$ python -q
>>> import numpy as np
>>> np.set_printoptions(precision=3, suppress=True, linewidth=120)
>>> def tidy(a):
...     return np.round(a, 3) + 0
... 
>>> A = np.load("a.npy")
>>> A
array([[7., 2., 4.],
       [2., 4., 2.],
       [4., 2., 7.]])
>>> vals, evecs = np.linalg.eig(A)
>>> print(tidy(np.sort(np.linalg.eigvals(A @ A))))
[  9.   9. 144.]
>>> np.prod(vals)
np.float64(108.0)
>>> tidy(np.sort(np.linalg.eigvals(A.T)))
array([ 3.,  3., 12.])
>>> rng = np.random.default_rng(22)
>>> B = A + rng.integers(-2, 3, (3, 1)) @ rng.integers(-2, 3, (1, 3))
>>> B
array([[5., 4., 2.],
       [4., 2., 4.],
       [2., 4., 5.]])
>>> tidy(np.linalg.svd(B - A, compute_uv=False))
array([6., 0., 0.])
>>> B - A
array([[-2.,  2., -2.],
       [ 2., -2.,  2.],
       [-2.,  2., -2.]])
>>> print(np.abs(B - A).sum(axis=1))
[6. 6. 6.]
>>> L = np.linalg.cholesky(A)
>>> tidy(L)
array([[2.646, 0.   , 0.   ],
       [0.756, 1.852, 0.   ],
       [1.512, 0.463, 2.121]])
>>> tidy(L @ L.T)
array([[7., 2., 4.],
       [2., 4., 2.],
       [4., 2., 7.]])
>>> print(np.linalg.eigvalsh(A).min() > 0)
True
>>> tidy(np.diag(L) ** 2)
array([7.   , 3.429, 4.5  ])
>>> B = np.array([[-7, -3], [-2, -4]])
>>> J = np.tile(B, (2, 2))
>>> J
array([[-7, -3, -7, -3],
       [-2, -4, -2, -4],
       [-7, -3, -7, -3],
       [-2, -4, -2, -4]])
>>> cov = J.T @ J
>>> np.trace(cov), (J ** 2).sum()
(np.int64(312), np.int64(312))
>>> np.diag(cov)
array([106,  50, 106,  50])
>>> tidy(np.linalg.eigvalsh(cov)[::-1])
array([284.81,  27.19,   0.  ,   0.  ])
>>> np.linalg.matrix_rank(cov)
np.int64(2)
>>> data = np.load("m.npy")
>>> data
array([[1.   , 0.7  , 0.49 , 0.343],
       [0.7  , 1.   , 0.7  , 0.49 ],
       [0.49 , 0.7  , 1.   , 0.7  ],
       [0.343, 0.49 , 0.7  , 1.   ]])
>>> w1 = np.array([[-8, -9, -9, 8, 3],
...     [-1, 1, 3, -9, 3],
...     [0, -1, 1, -4, 4],
...     [1, -2, -2, -3, 0]])
>>> b = np.array([2, 2, -1, 1, 2])
>>> H = np.maximum(data @ w1 + b, 0)
>>> print((H > 0).astype(int))
[[0 0 0 0 1]
 [0 0 0 0 1]
 [0 0 0 0 1]
 [0 0 0 0 1]]
>>> np.linalg.matrix_rank(H)
np.int64(1)
>>> W2 = np.array([[2, -2], [0, 0], [2, -2], [0, -2], [-2, 1]])
>>> tidy(H @ W2)
array([[-18.12 ,   9.06 ],
       [-19.8  ,   9.9  ],
       [-19.14 ,   9.57 ],
       [-14.598,   7.299]])
>>> print((H @ W2).round(6).argmax(axis=1))
[1 1 1 1]
>>> r0 = np.array([0, 0])
>>> tidy(np.cross(data[3, :3], data[1, :3]))
array([-0.357,  0.25 ,  0.   ])
>>> np.polyval(r0, data[3])
array([0., 0., 0., 0.])
>>> np.array([np.convolve(row, r0, "same") for row in data])
array([[0., 0., 0., 0.],
       [0., 0., 0., 0.],
       [0., 0., 0., 0.],
       [0., 0., 0., 0.]])
>>> np.convolve(data[3], r0)
array([0., 0., 0., 0., 0.])
>>> E = np.loadtxt("run10.csv", delimiter=",")
>>> E
array([[ 1.131, -1.053,  1.47 ],
       [ 0.854, -2.825,  5.889],
       [ 1.351, -0.44 ,  2.211],
       [ 0.281,  0.059,  3.748],
       [ 1.599,  0.137,  1.535],
       [ 2.103, -5.108,  5.835],
       [-2.446,  0.136, -4.574],
       [ 2.999,  1.975,  2.547],
       [ 0.649, -3.339,  1.522],
       [-0.358, -0.826, -6.504],
       [-0.942, -1.968, -7.219],
       [-1.376,  0.956, -5.447],
       [-0.538, -1.422, -4.777],
       [-1.905,  0.364, -4.442],
       [-1.144,  3.41 , -4.612],
       [-1.993,  1.442, -0.803]])
>>> proj = E @ np.linalg.solve(E.T @ E, E.T)
>>> np.linalg.matrix_rank(np.eye(16) - proj)
np.int64(13)
>>> tidy(np.trace(proj))
np.float64(3.0)
>>> np.allclose(proj @ proj, proj)
True
>>> tidy(proj @ E[:, 1])
array([-1.053, -2.825, -0.44 ,  0.059,  0.137, -5.108,  0.136,  1.975, -3.339, -0.826, -1.968,  0.956, -1.422,  0.364,
        3.41 ,  1.442])
>>> T = np.stack([E, -3 * E, E[::-1]])
>>> tidy(np.einsum("bij,cij->bc", T, T))
array([[  420.653, -1261.958,  -176.317],
       [-1261.958,  3785.874,   528.95 ],
       [ -176.317,   528.95 ,   420.653]])
>>> tidy(np.linalg.norm(T, axis=(1, 2)))
array([20.51 , 61.529, 20.51 ])
